% python3 -q
>>> import numpy as np
>>> np.set_printoptions(precision=2, suppress=True, linewidth=140)
>>> A = np.loadtxt("dump.csv", delimiter=",")
>>> print(A)
[[ 0.04 -0.04 -0.12  0.07 -0.12 -0.07]
 [-0.04  0.04  0.12 -0.07  0.12  0.07]
 [-0.12  0.12  0.35 -0.2   0.35  0.2 ]
 [ 0.07 -0.07 -0.2   0.11 -0.2  -0.11]
 [-0.12  0.12  0.35 -0.2   0.35  0.2 ]
 [-0.07  0.07  0.2  -0.11  0.2   0.11]]
>>> print(np.linalg.matrix_rank(A, rtol=0.1))
1
>>> print(round(np.linalg.norm(A, 2) / np.linalg.norm(A), 2))
1.0
>>> print(np.argsort(-np.linalg.norm(A, axis=0).round(6), kind="stable")[:3])
[2 4 3]
>>> mat = np.load("m.npy")
>>> print(mat)
[[0.67 0.33 0.   0.  ]
 [0.   1.   0.   0.  ]
 [0.   0.   1.   0.  ]
 [0.5  0.   0.   0.5 ]]
>>> print(np.allclose(mat @ mat.T, mat.T @ mat))
False
>>> print(round(np.abs(np.linalg.eigvals(mat)).max(), 2))
1.0
>>> print((mat - mat.T) / 2)
[[ 0.    0.17  0.   -0.25]
 [-0.17  0.    0.    0.  ]
 [ 0.    0.    0.    0.  ]
 [ 0.25  0.    0.    0.  ]]
>>> print(np.linalg.matrix_power(mat, 3))
[[0.3  0.7  0.   0.  ]
 [0.   1.   0.   0.  ]
 [0.   0.   1.   0.  ]
 [0.52 0.36 0.   0.12]]
>>> print((mat + mat.T) / 2)
[[0.67 0.17 0.   0.25]
 [0.17 1.   0.   0.  ]
 [0.   0.   1.   0.  ]
 [0.25 0.   0.   0.5 ]]
>>> print(mat @ mat)
[[0.45 0.55 0.   0.  ]
 [0.   1.   0.   0.  ]
 [0.   0.   1.   0.  ]
 [0.58 0.17 0.   0.25]]
>>> print(np.allclose(mat, mat.T))
False
>>> print(np.sort(np.abs(np.linalg.eigvals(mat))))
[0.5  0.67 1.   1.  ]
>>> other = np.linalg.inv(mat)
>>> print((np.abs(other) > 1e-9).astype(int))
[[1 1 0 0]
 [0 1 0 0]
 [0 0 1 0]
 [1 1 0 1]]
>>> print(np.allclose(other, mat.T))
False
>>> print(round(np.linalg.slogdet(mat)[0], 2))
1.0
>>> print(other)
[[ 1.49 -0.49  0.    0.  ]
 [ 0.    1.    0.    0.  ]
 [ 0.    0.    1.    0.  ]
 [-1.49  0.49  0.    2.  ]]
>>> print(round(np.linalg.cond(mat), 2))
3.06
>>> proj = np.triu(np.array([[0, -1, 3, -3], [-3, 3, -2, 0], [2, -2, 2, 1], [-2, 3, 2, -1]]), 1) + np.eye(4)
>>> other = proj @ mat @ np.linalg.inv(proj)
>>> print(round(np.linalg.det(other), 2))
0.34
>>> print(proj @ mat - mat @ proj)
[[-1.5  -0.33  1.65  0.51]
 [ 0.    0.    0.    0.  ]
 [ 0.5   0.    0.   -0.5 ]
 [ 0.    0.5  -1.5   1.5 ]]
>>> ev, evecs = np.linalg.eig(mat)
>>> print(np.round(np.prod(ev), 2))
0.34
>>> print(np.sort(np.linalg.eigvals(mat @ mat)))
[0.25 0.45 1.   1.  ]
>>> print(ev)
[0.5  0.67 1.   1.  ]
